$ python3 -q
>>> import numpy as np
>>> np.set_printoptions(precision=4, suppress=True, linewidth=100, sign=" ")
>>> M = np.array([[5.0, 1.0, 0.0, 0.0, 0.0],
...     [0.0, 5.0, 1.0, 0.0, 0.0],
...     [0.0, 0.0, 5.0, 1.0, 0.0],
...     [0.0, 0.0, 0.0, 5.0, 1.0],
...     [0.0, 0.0, 0.0, 0.0, 5.0]])
>>> # triangular
>>> evals, V = np.linalg.eig(M)
>>> np.sort(np.linalg.eigvals(np.linalg.inv(M)))
array([ 0.2,  0.2,  0.2,  0.2,  0.2])
>>> np.sort(np.linalg.eigvals(M @ M))
array([ 25.,  25.,  25.,  25.,  25.])
>>> np.prod(evals)
np.float64(3125.0)
>>> np.sort(np.linalg.eigvals(M.T))
array([ 5.,  5.,  5.,  5.,  5.])
>>> other = np.array([[-3, -3, 1], [-3, 0, 3], [3, -1, 3], [-3, -2, 3], [-3, 1, -1]])
>>> np.einsum("ij,ij->i", M, M)
array([ 26.,  26.,  26.,  26.,  25.])
>>> M @ other
array([[-18., -15.,   8.],
       [-12.,  -1.,  18.],
       [ 12.,  -7.,  18.],
       [-18.,  -9.,  14.],
       [-15.,   5.,  -5.]])
>>> np.linalg.matrix_rank(np.vstack([M, other.T]))
np.int64(5)
>>> other.T @ M.T
array([[-18., -12.,  12., -18., -15.],
       [-15.,  -1.,  -7.,  -9.,   5.],
       [  8.,  18.,  18.,  14.,  -5.]])
>>> np.sort(np.linalg.eigvals(M))
array([ 5.,  5.,  5.,  5.,  5.])
>>> print([int(np.linalg.matrix_rank(np.linalg.matrix_power(M, p))) for p in range(1, 6)])
[5, 5, 5, 5, 5]
>>> vec = np.array([2, 2, -2, -1, -2])
>>> target = M @ vec
>>> target
array([ 12.,   8., -11.,  -7., -10.])
>>> np.linalg.solve(M, target)
array([ 2.,  2., -2., -1., -2.])
>>> np.linalg.solve(M.T, M[4])
array([ 0.,  0.,  0.,  0.,  1.])
>>> np.linalg.solve(M, target + M[:, 0])
array([ 3.,  2., -2., -1., -2.])
>>> print(np.linalg.solve(M, -2 * target))
[-4. -4.  4.  2.  4.]
>>> feats = 0.9 ** np.abs(np.subtract.outer(np.arange(4), np.arange(4)))
>>> feats
array([[ 1.   ,  0.9  ,  0.81 ,  0.729],
       [ 0.9  ,  1.   ,  0.9  ,  0.81 ],
       [ 0.81 ,  0.9  ,  1.   ,  0.9  ],
       [ 0.729,  0.81 ,  0.9  ,  1.   ]])
>>> T = np.stack([feats, 4 * feats, feats[::-1]])
>>> np.linalg.det(T)
array([ 0.0069,  1.7559,  0.0069])
>>> print(T.shape)
(3, 4, 4)
>>> np.linalg.matrix_rank(T.reshape(3, -1))
np.int64(2)
>>> np.einsum("bij,cij->bc", T, T)
array([[  12.5473,   50.1891,   12.348 ],
       [  50.1891,  200.7565,   49.392 ],
       [  12.348 ,   49.392 ,   12.5473]])
>>> F = np.load("mat.npy")
>>> F
array([[ 0.8686,  0.0636, -0.088 , -0.159 ,  0.0061, -0.2153, -0.1751],
       [ 0.0636,  0.4056,  0.2946,  0.2094, -0.1508,  0.0352, -0.2871],
       [-0.088 ,  0.2946,  0.815 , -0.1443,  0.1688, -0.083 ,  0.0028],
       [-0.159 ,  0.2094, -0.1443,  0.7427, -0.1144, -0.2923, -0.051 ],
       [ 0.0061, -0.1508,  0.1688, -0.1144,  0.2362, -0.2302,  0.2511],
       [-0.2153,  0.0352, -0.083 , -0.2923, -0.2302,  0.5706, -0.2282],
       [-0.1751, -0.2871,  0.0028, -0.051 ,  0.2511, -0.2282,  0.3614]])
>>> evals, V = np.linalg.eigh(F)
>>> print((evals > 1e-8).sum(), (evals < -1e-8).sum())
4 0
>>> rank = np.linalg.matrix_rank(F)
>>> rank
np.int64(4)
>>> null = np.linalg.svd(F)[2][rank:].T
>>> null.shape
(7, 3)
>>> [int(np.linalg.matrix_rank(F[:i])) for i in range(1, len(F) + 1)]
[1, 2, 3, 4, 4, 4, 4]
>>> [int(np.linalg.matrix_rank(F[:, :j + 1])) for j in range(7)]
[1, 2, 3, 4, 4, 4, 4]
>>> np.round(np.linalg.norm(F) ** 2 / np.linalg.norm(F, 2) ** 2, 4)
np.float64(4.0)
>>> print(round(float(np.linalg.norm(F[5], 1)), 4), np.round(np.linalg.norm(F[5], np.inf), 4))
1.6549 0.5706
>>> round(np.linalg.norm(F[5] - F[0]), 4)
np.float64(1.3674)
>>> evals, V = np.linalg.eigh(F)
>>> vec = np.array([-3, 0, -1, 3, 2, 0, -3])
>>> V * np.abs(evals) @ V.T
array([[ 0.8686,  0.0636, -0.088 , -0.159 ,  0.0061, -0.2153, -0.1751],
       [ 0.0636,  0.4056,  0.2946,  0.2094, -0.1508,  0.0352, -0.2871],
       [-0.088 ,  0.2946,  0.815 , -0.1443,  0.1688, -0.083 ,  0.0028],
       [-0.159 ,  0.2094, -0.1443,  0.7427, -0.1144, -0.2923, -0.051 ],
       [ 0.0061, -0.1508,  0.1688, -0.1144,  0.2362, -0.2302,  0.2511],
       [-0.2153,  0.0352, -0.083 , -0.2923, -0.2302,  0.5706, -0.2282],
       [-0.1751, -0.2871,  0.0028, -0.051 ,  0.2511, -0.2282,  0.3614]])
>>> round(vec @ F @ vec / (vec @ vec), 4), round(float(evals[0]), 4), np.round(evals[-1], 4)
(np.float64(0.4801), -0.0, np.float64(1.0))
>>> round(float(np.abs(F).sum(axis=1).max()), 4), np.round(np.abs(evals).max(), 4)
(1.7132, np.float64(1.0))
>>> np.round(np.linalg.eigvalsh(F[1:, 1:]), 4) + 0
array([ 0.    ,  0.    ,  0.1314,  1.    ,  1.    ,  1.    ])
>>> W0 = np.loadtxt("layer1.csv", delimiter=",")
>>> W0
array([[ 0.2222,  0.2222,  0.1852,  0.    ,  0.037 ,  0.1481,  0.1852],
       [ 0.0909,  0.0909,  0.0606,  0.0606,  0.2424,  0.2727,  0.1818],
       [ 0.2045,  0.1364,  0.2273,  0.    ,  0.1818,  0.0455,  0.2045],
       [ 0.0345,  0.    ,  0.2069,  0.2069,  0.2414,  0.2759,  0.0345],
       [ 0.2692,  0.0385,  0.3077,  0.    ,  0.0385,  0.0385,  0.3077],
       [ 0.122 ,  0.122 ,  0.1951,  0.    ,  0.0976,  0.2439,  0.2195],
       [ 0.1786,  0.0357,  0.2857,  0.0714,  0.0357,  0.25  ,  0.1429]])
>>> vec = np.array([6, 5, 7, 1, 3, 8, 4])
>>> np.eye(7) - F
array([[ 0.1314, -0.0636,  0.088 ,  0.159 , -0.0061,  0.2153,  0.1751],
       [-0.0636,  0.5944, -0.2946, -0.2094,  0.1508, -0.0352,  0.2871],
       [ 0.088 , -0.2946,  0.185 ,  0.1443, -0.1688,  0.083 , -0.0028],
       [ 0.159 , -0.2094,  0.1443,  0.2573,  0.1144,  0.2923,  0.051 ],
       [-0.0061,  0.1508, -0.1688,  0.1144,  0.7638,  0.2302, -0.2511],
       [ 0.2153, -0.0352,  0.083 ,  0.2923,  0.2302,  0.4294,  0.2282],
       [ 0.1751,  0.2871, -0.0028,  0.051 , -0.2511,  0.2282,  0.6386]])
>>> np.round((vec - F @ vec) @ (F @ vec), 4)
np.float64(-0.0)
>>> print(np.linalg.eigvalsh(2 * F - np.eye(7)))
[-1. -1. -1.  1.  1.  1.  1.]
>>> F @ F @ vec
array([ 2.35  ,  3.3627,  6.3591, -3.0603,  0.221 ,  0.9718, -2.1445])
